$ python3 -q
>>> import numpy as np
>>> np.set_printoptions(precision=2, suppress=True, linewidth=100)
>>> rnd = lambda a: np.round(a, 2) + 0
>>> out = np.array([[1, 0, 1, 1, 1, 1, 0, 0, 0, 1, 0],
...     [0, 1, 0, 0, 2, 1, 1, 2, 0, 2, 0],
...     [1, 1, 2, 0, 0, 2, 1, 0, 2, 0, 2],
...     [0, 2, 2, 1, 0, 0, 2, 1, 1, 1, 2],
...     [2, 1, 0, 0, 2, 0, 0, 1, 0, 1, 2],
...     [0, 2, 2, 1, 0, 2, 1, 0, 2, 0, 2],
...     [0, 1, 0, 2, 1, 2, 2, 0, 0, 0, 0],
...     [1, 1, 0, 1, 1, 0, 2, 0, 1, 2, 1],
...     [2, 1, 0, 0, 2, 0, 2, 0, 0, 1, 1],
...     [0, 0, 2, 1, 2, 1, 2, 1, 2, 2, 0],
...     [2, 0, 1, 1, 2, 0, 2, 0, 1, 1, 0]])
>>> M = out + out.T
>>> M
array([[2, 0, 2, 1, 3, 1, 0, 1, 2, 1, 2],
       [0, 2, 1, 2, 3, 3, 2, 3, 1, 2, 0],
       [2, 1, 4, 2, 0, 4, 1, 0, 2, 2, 3],
       [1, 2, 2, 2, 0, 1, 4, 2, 1, 2, 3],
       [3, 3, 0, 0, 4, 0, 1, 2, 2, 3, 4],
       [1, 3, 4, 1, 0, 4, 3, 0, 2, 1, 2],
       [0, 2, 1, 4, 1, 3, 4, 2, 2, 2, 2],
       [1, 3, 0, 2, 2, 0, 2, 0, 1, 3, 1],
       [2, 1, 2, 1, 2, 2, 2, 1, 0, 3, 2],
       [1, 2, 2, 2, 3, 1, 2, 3, 3, 4, 1],
       [2, 0, 3, 3, 4, 2, 2, 1, 2, 1, 0]])
>>> print(M.sum(axis=1))
[15 19 21 20 22 21 23 15 18 24 20]
>>> rnd(np.linalg.svd(M, compute_uv=False))
array([20.21,  7.32,  5.65,  5.38,  2.96,  2.76,  2.42,  2.38,  2.17,  0.55,  0.33])
>>> np.count_nonzero(M)
np.int64(102)
>>> M.shape
(11, 11)
>>> np.linalg.matrix_rank(M)
np.int64(11)
>>> np.abs(M).max()
np.int64(4)
>>> M - M[0]
array([[ 0,  0,  0,  0,  0,  0,  0,  0,  0,  0,  0],
       [-2,  2, -1,  1,  0,  2,  2,  2, -1,  1, -2],
       [ 0,  1,  2,  1, -3,  3,  1, -1,  0,  1,  1],
       [-1,  2,  0,  1, -3,  0,  4,  1, -1,  1,  1],
       [ 1,  3, -2, -1,  1, -1,  1,  1,  0,  2,  2],
       [-1,  3,  2,  0, -3,  3,  3, -1,  0,  0,  0],
       [-2,  2, -1,  3, -2,  2,  4,  1,  0,  1,  0],
       [-1,  3, -2,  1, -1, -1,  2, -1, -1,  2, -1],
       [ 0,  1,  0,  0, -1,  1,  2,  0, -2,  2,  0],
       [-1,  2,  0,  1,  0,  0,  2,  2,  1,  3, -1],
       [ 0,  0,  1,  2,  1,  1,  2,  0,  0,  0, -2]])
>>> print(rnd(np.linalg.norm(M)))
23.58
>>> evals, evecs = np.linalg.eigh(M)
>>> np.abs(evecs[:, -1]).round(6).argmax()
np.int64(9)
>>> rnd(evecs.T @ M @ evecs)
array([[-5.38,  0.  ,  0.  ,  0.  ,  0.  ,  0.  ,  0.  ,  0.  ,  0.  ,  0.  ,  0.  ],
       [ 0.  , -2.76,  0.  ,  0.  ,  0.  ,  0.  ,  0.  ,  0.  ,  0.  ,  0.  ,  0.  ],
       [ 0.  ,  0.  , -2.42,  0.  ,  0.  ,  0.  ,  0.  ,  0.  ,  0.  ,  0.  ,  0.  ],
       [ 0.  ,  0.  ,  0.  , -2.17,  0.  ,  0.  ,  0.  ,  0.  ,  0.  ,  0.  ,  0.  ],
       [ 0.  ,  0.  ,  0.  ,  0.  , -0.33,  0.  ,  0.  ,  0.  ,  0.  ,  0.  ,  0.  ],
       [ 0.  ,  0.  ,  0.  ,  0.  ,  0.  ,  0.55,  0.  ,  0.  ,  0.  ,  0.  ,  0.  ],
       [ 0.  ,  0.  ,  0.  ,  0.  ,  0.  ,  0.  ,  2.38,  0.  ,  0.  ,  0.  ,  0.  ],
       [ 0.  ,  0.  ,  0.  ,  0.  ,  0.  ,  0.  ,  0.  ,  2.96,  0.  ,  0.  ,  0.  ],
       [ 0.  ,  0.  ,  0.  ,  0.  ,  0.  ,  0.  ,  0.  ,  0.  ,  5.65,  0.  ,  0.  ],
       [ 0.  ,  0.  ,  0.  ,  0.  ,  0.  ,  0.  ,  0.  ,  0.  ,  0.  ,  7.32,  0.  ],
       [ 0.  ,  0.  ,  0.  ,  0.  ,  0.  ,  0.  ,  0.  ,  0.  ,  0.  ,  0.  , 20.21]])
>>> print(rnd(np.linalg.eigvalsh(M @ M)))
[  0.11   0.3    4.72   5.66   5.85   7.64   8.76  28.99  31.9   53.59 408.47]
>>> evals.sum(), np.trace(M)
(np.float64(26.0), np.int64(26))
>>> out = np.array([[3, 3], [0, -3], [0, 0]])
>>> feats = np.kron(np.eye(3, dtype=int), out)
>>> feats
array([[ 3,  3,  0,  0,  0,  0],
       [ 0, -3,  0,  0,  0,  0],
       [ 0,  0,  0,  0,  0,  0],
       [ 0,  0,  3,  3,  0,  0],
       [ 0,  0,  0, -3,  0,  0],
       [ 0,  0,  0,  0,  0,  0],
       [ 0,  0,  0,  0,  3,  3],
       [ 0,  0,  0,  0,  0, -3],
       [ 0,  0,  0,  0,  0,  0]])
>>> rnd(np.linalg.norm(feats))
np.float64(9.0)
>>> feats.sum(axis=0)
array([3, 0, 3, 0, 3, 0])
>>> feats - feats[0]
array([[ 0,  0,  0,  0,  0,  0],
       [-3, -6,  0,  0,  0,  0],
       [-3, -3,  0,  0,  0,  0],
       [-3, -3,  3,  3,  0,  0],
       [-3, -3,  0, -3,  0,  0],
       [-3, -3,  0,  0,  0,  0],
       [-3, -3,  0,  0,  3,  3],
       [-3, -3,  0,  0,  0, -3],
       [-3, -3,  0,  0,  0,  0]])
>>> feats.sum(axis=1)
array([ 6, -3,  0,  6, -3,  0,  6, -3,  0])
>>> rnd(feats.mean(axis=0))
array([0.33, 0.  , 0.33, 0.  , 0.33, 0.  ])
